>>> import numpy as np
>>> np.set_printoptions(precision=4, suppress=True, linewidth=200, floatmode="fixed")
>>> def rd(a):
...     return np.round(a, 4) + 0
... 
>>> J = np.array([[1.0, -1.0, 0.0, 0.0],
...     [2.0, -1.0, 0.0, 0.0],
...     [0.0, 0.0, 1.0, -1.0],
...     [0.0, 0.0, -1.0, 1.0]])
>>> W1 = np.array([[3, -3, -9, -7, 3],
...     [4, 5, 2, -7, 6],
...     [6, 9, 7, -7, -4],
...     [-4, 1, 9, 4, -4]])
>>> coef = np.array([3, 1, 0, 3, 1])
>>> act = np.maximum(J @ W1 + coef, 0)
>>> np.linalg.matrix_rank(act)
np.int64(4)
>>> (act > 0).astype(int)
array([[1, 0, 0, 1, 0],
       [1, 0, 0, 0, 1],
       [1, 1, 0, 0, 1],
       [0, 0, 1, 1, 1]])
>>> Z = np.array([[4, 2, 0], [3, 1, 4], [5, 3, 1], [4, 1, 1], [0, 4, 4]])
>>> print(act @ Z)
[[20.0000  7.0000  3.0000]
 [20.0000 14.0000  4.0000]
 [79.0000 39.0000 40.0000]
 [66.0000 24.0000 20.0000]]
>>> (act @ Z).round(6).argmax(axis=1)
array([0, 0, 0, 0])
>>> print(rd(np.linalg.matrix_power(J, 2)))
[[-1.0000  0.0000  0.0000  0.0000]
 [ 0.0000 -1.0000  0.0000  0.0000]
 [ 0.0000  0.0000  2.0000 -2.0000]
 [ 0.0000  0.0000 -2.0000  2.0000]]
>>> (J + J.T) / 2
array([[ 1.0000,  0.5000,  0.0000,  0.0000],
       [ 0.5000, -1.0000,  0.0000,  0.0000],
       [ 0.0000,  0.0000,  1.0000, -1.0000],
       [ 0.0000,  0.0000, -1.0000,  1.0000]])
>>> J.inv()
Traceback (most recent call last):
  File "<python-input-14>", line 1, in <module>
    J.inv()
    ^^^^^
AttributeError: 'numpy.ndarray' object has no attribute 'inv'
>>> print(np.allclose(J @ J.T, J.T @ J))
False
>>> np.allclose(J, J.T)
False
>>> np.trace(J)
np.float64(2.0)
>>> r = np.linalg.matrix_rank(J)
>>> print(r)
3
>>> null = np.linalg.svd(J)[2][r:].T
>>> [int(np.linalg.matrix_rank(J[:i])) for i in range(1, len(J) + 1)]
[1, 2, 3, 3]
>>> rd(null[:, 0] / null[np.abs(null[:, 0]).round(6).argmax(), 0])
array([0.0000, 0.0000, 1.0000, 1.0000])
>>> rd(J @ null)
array([[0.0000],
       [0.0000],
       [0.0000],
       [0.0000]])
>>> print(np.allclose(J @ null, 0))
True
>>> np.linalg.matrix_rank(J.T @ J), np.linalg.matrix_rank(J @ J.T)
(np.int64(3), np.int64(3))
>>> rng = np.random.default_rng(457)
>>> theta = rng.uniform(0, 2 * np.pi, 17)
>>> O, _ = np.linalg.qr(np.array([[0.5, 0.4], [0.5, -0.1], [-2.2, 0.7]]))
>>> data = 10 * np.c_[np.cos(theta), np.sin(theta)] @ O.T
>>> rd(data)
array([[ 8.2149,  1.9568, -5.3560],
       [-9.3512, -1.6280,  3.1471],
       [ 2.4836, -1.6766,  9.5405],
       [-4.9815,  1.2184, -8.5849],
       [ 9.2454,  0.2037,  3.8054],
       [-9.9288, -0.8881, -0.7936],
       [-8.8883, -0.0080, -4.5824],
       [ 3.3384,  2.2151, -9.1623],
       [-2.9359, -2.2010,  9.3025],
       [ 8.1039, -0.3324,  5.8494],
       [-3.2811,  1.5473, -9.3188],
       [ 7.8111, -0.4404,  6.2284],
       [ 9.1762,  0.1627,  3.9713],
       [ 9.6649,  0.5102,  2.5158],
       [-8.5893, -1.8763,  4.7648],
       [ 9.9278,  1.1306, -0.4001],
       [-0.1351, -2.0053,  9.7959]])
>>> gram = np.cov(data, rowvar=False)
>>> rd(np.median(data, axis=0))
array([ 2.4836, -0.0080,  3.1471])
>>> print(gram.shape)
(3, 3)
>>> np.argsort(-data.std(axis=0).round(6), kind="stable")
array([0, 2, 1])
>>> np.argwhere(np.triu(np.abs(np.corrcoef(data.T)) > 0.8, 1))
array([[1, 2]])
